$ ipython --no-banner

In [1]: import numpy as np

In [2]: np.set_printoptions(precision=1, suppress=True, linewidth=120, sign=" ")

In [3]: J = np.load("m.npy")

In [4]: J.round(1) + 0
Out[4]: 
array([[-0.4, -0.1, -0.2, -0.3,  0.7,  0.4],
       [-0.3, -0.6, -0.2, -0.3, -0.1, -0.7],
       [ 0.6,  0.3, -0.4, -0.4,  0.3, -0.3],
       [ 0.2, -0.3,  0.3, -0.7, -0.3,  0.4],
       [-0.3,  0.3, -0.7, -0.2, -0.5,  0.2],
       [ 0.4, -0.6, -0.5,  0.4,  0. ,  0.3]])

In [5]: T = np.stack([J, -1 * J, J[::-1]])

In [6]: np.round(T.sum(axis=0), 1) + 0
Out[6]: 
array([[ 0.4, -0.6, -0.5,  0.4,  0. ,  0.3],
       [-0.3,  0.3, -0.7, -0.2, -0.5,  0.2],
       [ 0.2, -0.3,  0.3, -0.7, -0.3,  0.4],
       [ 0.6,  0.3, -0.4, -0.4,  0.3, -0.3],
       [-0.3, -0.6, -0.2, -0.3, -0.1, -0.7],
       [-0.4, -0.1, -0.2, -0.3,  0.7,  0.4]])

In [7]: (T @ J.T).shape
Out[7]: (3, 6, 6)

In [8]: vec = np.array([-9, -1, -3, 9, 6, 0])

In [9]: h1 = np.maximum(J @ vec, 0)

In [10]: print(np.maximum(J @ (3 * vec), 0))
[ 20.9   1.1   0.    0.    0.8   5. ]

In [11]: np.tanh(J @ vec)
Out[11]: array([ 1. ,  0.3, -1. , -1. ,  0.3,  0.9])

In [12]: J.T @ h1
Out[12]: array([-2.6, -2.1, -2.5, -1.3,  5. ,  2.8])

In [13]: np.maximum(J @ vec, 0) - np.maximum(-J @ vec, 0)
Out[13]: array([  7. ,   0.4,  -6.8, -10.5,   0.3,   1.7])

In [14]: h1
Out[14]: array([ 7. ,  0.4,  0. ,  0. ,  0.3,  1.7])

In [15]: mat = np.load("block1.npy")

In [16]: mat
Out[16]: 
array([[ 0,  0,  3,  1,  1,  2,  3],
       [ 0,  0,  0,  3,  1,  1,  2],
       [ 3,  0,  0,  0,  3,  1,  1],
       [ 1,  3,  0,  0,  0,  3,  1],
       [ 1,  1,  3,  0,  0,  0,  3],
       [ 2,  1,  1,  3,  0,  0,  0],
       [ 3,  2,  1,  1,  3,  0,  0]])

In [17]: Q, evecs = np.linalg.qr(mat[:, :6])[0], np.linalg.qr(mat[:, 6:])[0]

In [18]: sigma = np.linalg.svd(Q.T @ evecs, compute_uv=False)

In [19]: sigma
Out[19]: array([ 0.9])

In [20]: (sigma > 0.9).sum()
Out[20]: np.int64(1)

In [21]: vec = np.array([1, 0, 1, 1, 2, 2, 0])

In [22]: target = mat @ vec

In [23]: target
Out[23]: array([ 10,   7,  11,   7,   4,   6,  11])

In [24]: np.round(np.linalg.solve(mat, 5 * target), 1) + 0
Out[24]: array([  5.,   0.,   5.,   5.,  10.,  10.,   0.])

In [25]: np.round(np.linalg.solve(mat, target), 1) + 0
Out[25]: array([ 1.,  0.,  1.,  1.,  2.,  2.,  0.])
